>>> import numpy as np
>>> np.set_printoptions(suppress=True, linewidth=140)
>>> def tidy(a):
...     return np.round(a, 2) + 0
... 
>>> f = np.array([3, 9])
>>> g = np.array([1, -2, -1, 1])
>>> W0 = f[:, None] + g[None, :]
>>> W0
array([[ 4,  1,  2,  4],
       [10,  7,  8, 10]])
>>> W0.ravel(order="F")
array([ 4, 10,  1,  7,  2,  8,  4, 10])
>>> print(W0.reshape(-1, 2))
[[ 4  1]
 [ 2  4]
 [10  7]
 [ 8 10]]
>>> t3 = W0.reshape(2, 2, -1)
>>> np.einsum("ihd,ihd->ih", t3, t3)
array([[ 17,  20],
       [149, 164]])
>>> np.swapaxes(t3, 1, 2)[1]
array([[10,  8],
       [ 7, 10]])
>>> t3.shape
(2, 2, 2)
>>> f = np.array([0, 0, 1, 0])
>>> g = np.array([-1, 0, -2, 1])
>>> arr = np.outer(f, g)
>>> print(arr)
[[ 0  0  0  0]
 [ 0  0  0  0]
 [-1  0 -2  1]
 [ 0  0  0  0]]
>>> print(np.abs(np.diag(np.linalg.qr(arr)[1])) > 1e-9)
[ True False False False]
>>> print(tidy(arr @ np.linalg.pinv(arr) @ arr))
[[ 0.  0.  0.  0.]
 [ 0.  0.  0.  0.]
 [-1.  0. -2.  1.]
 [ 0.  0.  0.  0.]]
>>> (arr != 0).astype(int)
array([[0, 0, 0, 0],
       [0, 0, 0, 0],
       [1, 0, 1, 1],
       [0, 0, 0, 0]])
>>> arr @ arr
array([[ 0,  0,  0,  0],
       [ 0,  0,  0,  0],
       [ 2,  0,  4, -2],
       [ 0,  0,  0,  0]])
>>> left, s, Vt = np.linalg.svd(arr)
>>> np.argmax(s[:-1] / (s[1:] + 1e-6)) + 1
np.int64(1)
>>> tidy(s)
array([2.45, 0.  , 0.  , 0.  ])
>>> Y = left[:, :1] @ np.diag(s[:1]) @ Vt[:1]
>>> tidy(np.linalg.norm(arr - Y, 2)), s[1]
(np.float64(0.0), np.float64(0.0))
>>> tidy(np.abs(arr - Y).max())
np.float64(0.0)
>>> tidy(Y)
array([[ 0.,  0.,  0.,  0.],
       [ 0.,  0.,  0.,  0.],
       [-1.,  0., -2.,  1.],
       [ 0.,  0.,  0.,  0.]])
>>> tidy(np.linalg.norm(Y, 2) / np.linalg.norm(Y))
np.float64(1.0)
>>> np.linalg.cond(Y) > 100
np.True_
>>> print(np.argsort(-np.linalg.norm(Y, axis=0).round(6), kind="stable")[:3])
[2 0 3]
>>> print([round(float(x), 2) for x in np.linalg.svd(Y, compute_uv=False)[:3]])
[2.45, 0.0, 0.0]
>>> f = np.array([2, 1, 0])
>>> np.cross(arr[0, :3], arr[1, :3])
array([0, 0, 0])
>>> np.array([np.convolve(row, f, "same") for row in arr])
array([[ 0,  0,  0,  0],
       [ 0,  0,  0,  0],
       [-1, -4,  0,  1],
       [ 0,  0,  0,  0]])
>>> print(np.polyval(f, arr[0]))
[0 0 0 0]
>>> M = np.array([[6, 7, 0, 0, 0, 0],
...     [6, 0, 0, 0, 0, 0],
...     [2, 3, 0, 0, 0, 0],
...     [0, 0, 6, 7, 0, 0],
...     [0, 0, 6, 0, 0, 0],
...     [0, 0, 2, 3, 0, 0],
...     [0, 0, 0, 0, 6, 7],
...     [0, 0, 0, 0, 6, 0],
...     [0, 0, 0, 0, 2, 3]])
>>> M
array([[6, 7, 0, 0, 0, 0],
       [6, 0, 0, 0, 0, 0],
       [2, 3, 0, 0, 0, 0],
       [0, 0, 6, 7, 0, 0],
       [0, 0, 6, 0, 0, 0],
       [0, 0, 2, 3, 0, 0],
       [0, 0, 0, 0, 6, 7],
       [0, 0, 0, 0, 6, 0],
       [0, 0, 0, 0, 2, 3]])
>>> x0 = np.array([0, 3, 2, 3, 0, 0])
>>> a = np.maximum(M @ x0, 0)
>>> print(np.maximum(M @ (3 * x0), 0))
[63  0 27 99 36 39  0  0  0]
>>> print(np.maximum(M @ x0, 0) - np.maximum(-M @ x0, 0))
[21  0  9 33 12 13  0  0  0]
>>> a
array([21,  0,  9, 33, 12, 13,  0,  0,  0])
>>> def softmax(z):
...     e = np.exp(z - z.max(axis=-1, keepdims=True))
...     return e / e.sum(axis=-1, keepdims=True)
... 
>>> print(tidy(softmax(10 * M[2])))
[0. 1. 0. 0. 0. 0.]
>>> tidy(softmax(M[2] + 4))
array([0.23, 0.64, 0.03, 0.03, 0.03, 0.03])
>>> att = M @ M.T / np.sqrt(6)
>>> tidy(softmax(att)[2] @ M)
array([6., 7., 0., 0., 0., 0.])
>>> t = np.radians(45)
>>> r_ = np.eye(6)
>>> r_[3, 3] = r_[5, 5] = np.cos(t)
>>> r_[3, 5], r_[5, 3] = -np.sin(t), np.sin(t)
>>> tidy(r_)
array([[ 1.  ,  0.  ,  0.  ,  0.  ,  0.  ,  0.  ],
       [ 0.  ,  1.  ,  0.  ,  0.  ,  0.  ,  0.  ],
       [ 0.  ,  0.  ,  1.  ,  0.  ,  0.  ,  0.  ],
       [ 0.  ,  0.  ,  0.  ,  0.71,  0.  , -0.71],
       [ 0.  ,  0.  ,  0.  ,  0.  ,  1.  ,  0.  ],
       [ 0.  ,  0.  ,  0.  ,  0.71,  0.  ,  0.71]])
>>> Y = M @ r_.T
>>> tidy(Y)
array([[ 6.  ,  7.  ,  0.  ,  0.  ,  0.  ,  0.  ],
       [ 6.  ,  0.  ,  0.  ,  0.  ,  0.  ,  0.  ],
       [ 2.  ,  3.  ,  0.  ,  0.  ,  0.  ,  0.  ],
       [ 0.  ,  0.  ,  6.  ,  4.95,  0.  ,  4.95],
       [ 0.  ,  0.  ,  6.  ,  0.  ,  0.  ,  0.  ],
       [ 0.  ,  0.  ,  2.  ,  2.12,  0.  ,  2.12],
       [ 0.  ,  0.  ,  0.  , -4.95,  6.  ,  4.95],
       [ 0.  ,  0.  ,  0.  ,  0.  ,  6.  ,  0.  ],
       [ 0.  ,  0.  ,  0.  , -2.12,  2.  ,  2.12]])
>>> tidy(np.linalg.svd(M, compute_uv=False)), tidy(np.linalg.svd(Y, compute_uv=False))
(array([10.76, 10.76, 10.76,  4.26,  4.26,  4.26]), array([10.76, 10.76, 10.76,  4.26,  4.26,  4.26]))
